>>> import numpy as np
>>> np.set_printoptions(precision=3, suppress=True, linewidth=200)
>>> X = np.load("run7.npy")
>>> print(X)
[[ 2.  0.  0.  0.]
 [ 0. -4.  9.  9.]
 [ 0. -6.  7.  1.]
 [ 0.  6.  5. -6.]]
>>> rng = np.random.default_rng(517)
>>> z = rng.permutation(4)
>>> B = X[:, z] * rng.choice([-1, 1], 4)
>>> print(B)
[[-0. -0. -2.  0.]
 [-9. -9. -0. -4.]
 [-7. -1. -0. -6.]
 [-5.  6. -0.  6.]]
>>> left, _, Vh = np.linalg.svd(X.T @ B)
>>> print(z)
[2 3 0 1]
>>> print(np.flatnonzero(np.linalg.matrix_power((X != 0) + (X.T != 0) + np.eye(4), 4)[3]))
[1 2 3]
>>> print((X != 0).astype(int))
[[1 0 0 0]
 [0 1 1 1]
 [0 1 1 1]
 [0 1 1 1]]
>>> print((np.linalg.matrix_power((X != 0) + (X.T != 0) + np.eye(4), 4) > 0).astype(int))
[[1 0 0 0]
 [0 1 1 1]
 [0 1 1 1]
 [0 1 1 1]]
>>> print(round(np.linalg.det(X), 3))
-1460.0
>>> M = np.array([[42, 1, 2], [-1, -38, 2], [-3, 2, -23]])
>>> print(round(float(np.linalg.norm(M[2] - M[0])), 3))
51.488
>>> print(round(np.linalg.norm(M, 2), 3))
42.455
>>> print(round(float(np.linalg.norm(M[2], 1)), 3), round(np.linalg.norm(M[2], np.inf), 3))
28.0 23.0
>>> J = np.load("arr.npy")
>>> print(J)
[[-18 -18 -18]
 [ 12  12  12]
 [ 14  14  14]]
>>> r0 = np.array([8, 9, -6])
>>> print(np.polyval(r0, J[2]))
[1688 1688 1688]
>>> print(np.correlate(J[2], J[0], "full"))
[-252 -504 -756 -504 -252]
>>> print(np.convolve(J[2], r0))
[112 238 154  42 -84]
>>> W = np.array([[2, 1, -1], [-3, 2, -1], [-2, 1, 0]])
>>> coef = np.array([9, 3, 3])
>>> hid = np.maximum(J @ W + coef, 0)
>>> print((hid > 0).astype(int))
[[1 0 1]
 [0 1 0]
 [0 1 0]]
>>> print(hid)
[[63  0 39]
 [ 0 51  0]
 [ 0 59  0]]
>>> W2 = np.array([[1, 2], [2, 2], [2, 2]])
>>> print(W @ W2)
[[ 2  4]
 [-1 -4]
 [ 0 -2]]
>>> print(hid @ W2)
[[141 204]
 [102 102]
 [118 118]]
>>> print(np.allclose(J @ J.T, J.T @ J))
False
>>> print((J - J.T) / 2)
[[  0. -15. -16.]
 [ 15.   0.  -1.]
 [ 16.   1.   0.]]
>>> print(np.allclose(J, J.T))
False
>>> mat = np.loadtxt("m.csv", delimiter=",")
>>> print(mat)
[[ 1.  2.  1.  2.  1.  2.]
 [ 1.  1.  1.  1.  1.  1.]
 [-1. -1. -1. -1. -1. -1.]
 [ 1.  2.  1.  2.  1.  2.]
 [ 1.  1.  1.  1.  1.  1.]
 [-1. -1. -1. -1. -1. -1.]]
>>> W = np.array([[-2, -1], [-2, 1], [1, 3], [1, -3], [-2, 1], [-3, 3]])
>>> coef = np.array([2, 7])
>>> hid = np.maximum(mat @ W + coef, 0)
>>> print(np.linalg.matrix_rank(hid))
2
>>> print((hid > 0).mean(axis=0))
[0.333 1.   ]
>>> W2 = np.array([[2, 2, -2], [-2, 1, -1]])
>>> print((hid @ W2).round(6).argmax(axis=1))
[1 1 1 1 1 1]
>>> print(hid @ W2)
[[-24.  12. -12.]
 [-22.  11. -11.]
 [ 12.  21. -21.]
 [-24.  12. -12.]
 [-22.  11. -11.]
 [ 12.  21. -21.]]
>>> print(W @ W2)
[[ -2  -5   5]
 [ -6  -3   3]
 [ -4   5  -5]
 [  8  -1   1]
 [ -6  -3   3]
 [-12  -3   3]]
>>> F = np.loadtxt("block11.csv", delimiter=",")
>>> print(F)
[[-0.581 -1.781  1.224 -1.065]
 [-1.781 -0.724 -0.274  0.843]
 [ 1.224 -0.274 -0.489  1.356]
 [-1.065  0.843  1.356 -0.206]]
>>> print(np.all(np.linalg.eigvalsh(F) > 0))
False
>>> print(round(float(np.linalg.eigvalsh(F).min()), 3))
-3.0
>>> z = rng.permutation(4)
>>> B = F[:, z] * rng.choice([-1, 1], 4)
>>> print(B)
[[-1.224  1.781  0.581  1.065]
 [ 0.274  0.724  1.781 -0.843]
 [ 0.489  0.274 -1.224 -1.356]
 [-1.356 -0.843  1.065  0.206]]
>>> left, _, Vh = np.linalg.svd(F.T @ B)
>>> print(z)
[2 1 0 3]
>>> left, s, Vh = np.linalg.svd(mat)
>>> print(np.argmax(s[:-1] / (s[1:] + 1e-6)) + 1)
2
>>> B = left[:, :2] @ np.diag(s[:2]) @ Vh[:2]
>>> print(np.round(np.linalg.norm(mat - B) / np.linalg.norm(mat), 3))
0.0
>>> print(np.linalg.matrix_rank(B))
2
>>> print(np.round(np.abs(mat - B).max(), 3))
0.0
>>> print(np.linalg.matrix_rank(mat, rtol=0.05))
2
>>> print(round(np.linalg.norm(mat - B, 2), 3), round(float(s[2]), 3))
0.0 0.0
>>> def softmax(z):
...     e = np.exp(z - z.max(axis=-1, keepdims=True))
...     return e / e.sum(axis=-1, keepdims=True)
... 
>>> print(softmax(F[2]))
[0.393 0.088 0.071 0.448]
>>> print(softmax(F).sum(axis=1))
[1. 1. 1. 1.]
>>> print(np.round(softmax(10 * F[2]), 3) + 0)
[0.211 0.    0.    0.789]
>>> scores = F @ F.T / np.sqrt(4)
>>> print(softmax(scores + np.triu(np.full(scores.shape, -np.inf), 1)))
[[1.    0.    0.    0.   ]
 [0.155 0.845 0.    0.   ]
 [0.045 0.097 0.858 0.   ]
 [0.167 0.147 0.029 0.656]]
>>> print(softmax(scores)[2] @ F)
[ 0.778 -0.338 -0.324  1.144]
>>> A = np.load("test8.npy")
>>> print(A)
[[ -5   6  -3   0   0   0]
 [  4  -2   7   0   0   0]
 [ -8   1   1   0   0   0]
 [  5  -6   3 -10  12  -6]
 [ -4   2  -7   8  -4  14]
 [  8  -1  -1 -16   2   2]]
>>> hat = np.triu(np.array([[-2, 3, 0, 0], [-3, -3, 3, -1], [3, -2, -1, -2], [-1, -3, -3, -3]]), 1) + np.eye(4)
>>> B = hat @ X @ np.linalg.inv(hat)
>>> print(np.linalg.matrix_rank(B))
4
>>> print(hat @ X - X @ hat)
[[  0. -18.  27.  27.]
 [  0. -24.  28.  23.]
 [  0. -12.   8.  20.]
 [  0.   0. -18.  16.]]
>>> print(B)
[[  2. -18.  81. 171.]
 [  0. -28. 109. 208.]
 [  0. -18.  51.  97.]
 [  0.   6. -13. -26.]]
>>> print(round(np.linalg.det(B), 3))
-1460.0
>>> print(np.sort(np.abs(np.linalg.eigvals(B))))
[ 2.     7.752  7.752 12.147]
>>> print(np.trace(B))
-1.0
>>> print(np.allclose(B, B.T))
False
>>> print((B - B.T) / 2)
[[   0.    -9.    40.5   85.5]
 [   9.     0.    63.5  101. ]
 [ -40.5  -63.5    0.    55. ]
 [ -85.5 -101.   -55.     0. ]]
>>> print(np.round(np.linalg.det(B), 3))
-1460.0
>>> t = np.radians(72)
>>> r_ = np.eye(6)
>>> r_[4, 4] = r_[2, 2] = np.cos(t)
>>> r_[4, 2], r_[2, 4] = -np.sin(t), np.sin(t)
>>> print(r_)
[[ 1.     0.     0.     0.     0.     0.   ]
 [ 0.     1.     0.     0.     0.     0.   ]
 [ 0.     0.     0.309  0.     0.951  0.   ]
 [ 0.     0.     0.     1.     0.     0.   ]
 [ 0.     0.    -0.951  0.     0.309  0.   ]
 [ 0.     0.     0.     0.     0.     1.   ]]
>>> B = A @ r_.T
>>> print(round(float(np.linalg.det(r_)), 3), round(float(np.trace(r_)), 3))
1.0 4.618
>>> print(np.abs(B - A).max(axis=0))
[ 0.     0.     9.34   0.    11.145  0.   ]
>>> print(np.allclose(np.linalg.norm(A, axis=1), np.linalg.norm(B, axis=1)))
True
>>> K = np.loadtxt("w.csv", delimiter=",")
>>> print(K)
[[ -5.321  14.539  -7.68  -39.317]
 [ -5.232  14.349  -7.637 -38.963]
 [ -3.605  10.874  -6.804 -32.338]
 [ -3.59   10.841  -6.795 -32.273]
 [ -0.017   3.274  -4.319 -15.725]
 [  0.062   3.106  -4.242 -15.288]
 [  0.274   2.649  -4.02  -14.065]
 [  0.46    2.242  -3.806 -12.927]
 [  0.612   1.906  -3.616 -11.945]
 [  1.054   0.863  -2.887  -8.497]
 [  1.127   0.667  -2.709  -7.731]
 [  1.235  -0.058  -1.611  -3.686]
 [  1.088  -0.13   -1.167  -2.4  ]
 [  1.078  -0.131  -1.146  -2.345]
 [  0.634  -0.071  -0.523  -0.904]
 [  0.459  -0.04   -0.353  -0.583]
 [ -0.255  -0.015   0.159   0.23 ]
 [ -1.62   -0.868   0.748   1.121]
 [ -1.799  -1.124   0.801   1.251]
 [ -3.377  -9.431   0.925   5.147]
 [ -3.259 -17.498   0.636   9.458]
 [ -3.251 -17.661   0.63    9.55 ]
 [ -2.157 -30.592   0.064  17.139]]
>>> Ac = K - K.mean(axis=0)
>>> left, s, Vh = np.linalg.svd(Ac, full_matrices=False)
>>> print(np.linalg.matrix_rank(Ac))
3
>>> print(Vh[0] * np.sign(Vh[0, np.abs(Vh[0]).argmax()]))
[ 0.033 -0.53   0.146  0.834]
>>> print(np.linalg.matrix_rank(K, rtol=0.1))
2
>>> print(np.argsort(-np.linalg.norm(K, axis=0).round(6), kind="stable")[:3])
[3 1 2]
>>> print(round(float(np.linalg.norm(K, 2) / np.linalg.norm(K)), 3))
0.944
>>> print([round(float(x), 3) for x in np.linalg.svd(K, compute_uv=False)[:3]])
[92.432, 31.164, 8.271]
>>> t = np.radians(45)
>>> r_ = np.eye(4)
>>> r_[1, 1] = r_[2, 2] = np.cos(t)
>>> r_[1, 2], r_[2, 1] = -np.sin(t), np.sin(t)
>>> print(r_)
[[ 1.     0.     0.     0.   ]
 [ 0.     0.707 -0.707  0.   ]
 [ 0.     0.707  0.707  0.   ]
 [ 0.     0.     0.     1.   ]]
>>> B = K @ r_.T
>>> print(np.allclose(np.linalg.norm(K, axis=1), np.linalg.norm(B, axis=1)))
True
>>> print(np.abs(B - K).max(axis=0))
[ 0.     8.915 21.651  0.   ]
>>> arr = np.array([[0, 0, 0, 0], [-1, 0, 0, 0], [1, 2, -2, 0], [-2, 0, -1, 1]])
>>> left, s, Vh = np.linalg.svd(arr)
>>> vecs = Vh[:(s > 1e-8).sum()]
>>> x0 = arr[2] + 5 * arr[1] + rng.integers(2) * np.eye(4)[0]
>>> print(x0)
[-3.  2. -2.  0.]
>>> print(np.round(np.linalg.norm(x0 - vecs.T @ vecs @ x0), 3))
0.0
>>> print(np.allclose(vecs.T @ vecs @ x0, x0))
True
